>>> import numpy as np
>>> import numpy.linalg as la
>>> np.set_printoptions(precision=2, suppress=True, linewidth=140, floatmode="fixed")
>>> rng = np.random.default_rng(6449)
>>> M = (rng.random((3, 3)) < 0.3) + np.eye(3)
>>> M /= M.sum(axis=1, keepdims=True)
>>> M
array([[1.00, 0.00, 0.00],
       [0.50, 0.50, 0.00],
       [0.33, 0.33, 0.33]])
>>> # row-stochastic, so 1 is an eigenvalue
>>> vec = np.array([0, 3, 1])
>>> h = np.maximum(M @ vec, 0)
>>> M * (h > 1e-9)[:, None]
array([[0.00, 0.00, 0.00],
       [0.50, 0.50, 0.00],
       [0.33, 0.33, 0.33]])
>>> np.tanh(M @ vec)
array([0.00, 0.91, 0.87])
>>> M.T @ h
array([1.19, 1.19, 0.44])
>>> np.maximum(M @ vec, 0) - np.maximum(-M @ vec, 0)
array([0.00, 1.50, 1.33])
>>> M.sum(axis=1)
array([1.00, 1.00, 1.00])
>>> np.sort(np.abs(la.eigvals(M)))[::-1]
array([1.00, 0.50, 0.33])
>>> M @ np.ones(3)
array([1.00, 1.00, 1.00])
>>> p = np.eye(3)[1]
>>> for _ in range(5):
...     p = p @ M
...     print(p.round(2))
... 
[0.50 0.50 0.00]
[0.75 0.25 0.00]
[0.88 0.12 0.00]
[0.94 0.06 0.00]
[0.97 0.03 0.00]
>>> A2 = M / np.sqrt((M ** 2).mean(axis=1, keepdims=True))
>>> la.matrix_rank(A2) == la.matrix_rank(M)
np.True_
>>> A2[1]
array([1.22, 1.22, 0.00])
>>> P = np.triu(np.array([[5, 5, 1], [4, 2, 5], [4, 4, 3]]), 1) + np.eye(3)
>>> A2 = P @ M @ la.inv(P)
>>> P @ M - M @ P
array([[ 2.83, -2.17, -0.67],
       [ 1.67, -0.83, -1.33],
       [ 0.00, -1.67, -2.00]])
>>> round(float(np.trace(A2)), 2), np.round(np.trace(M), 2)
(1.83, np.float64(1.83))
>>> np.poly(A2)
array([ 1.00, -1.83,  1.00, -0.17])
>>> evals, V = la.eig(M)
>>> evals
array([0.33, 0.50, 1.00])
>>> np.sort(la.eigvals(M @ M))
array([0.11, 0.25, 1.00])
>>> m1 = np.array([[2, 2, 5, 1], [4, 5, 2, 1], [14, 17, 11, 4]])
>>> # row 2 is much longer than the rest
>>> A2 = m1 + rng.integers(-2, 3, (3, 2)) @ rng.integers(-2, 3, (2, 4))
>>> A2
array([[ 3,  0,  5,  1],
       [ 4,  3,  3, -1],
       [16, 15, 10,  6]])
>>> A2 - m1
array([[ 1, -2,  0,  0],
       [ 0, -2,  1, -2],
       [ 2, -2, -1,  2]])
>>> la.matrix_rank(A2 - m1, tol=1e-8)
np.int64(2)
>>> G = A2.T @ A2
>>> np.trace(G), (A2 ** 2).sum()
(np.int64(687), np.int64(687))
>>> la.matrix_rank(G)
np.int64(3)
>>> (A2 @ A2.T).shape
(3, 3)
>>> G
array([[281, 252, 187,  95],
       [252, 234, 159,  87],
       [187, 159, 134,  62],
       [ 95,  87,  62,  38]])
>>> np.unique(G.round(6), axis=0).shape
(4, 4)
>>> np.allclose(G[:-1].T @ la.lstsq(G[:-1].T, G[-1])[0], G[-1])
True
>>> np.round(np.trace(la.pinv(G) @ G), 2)
np.float64(3.0)
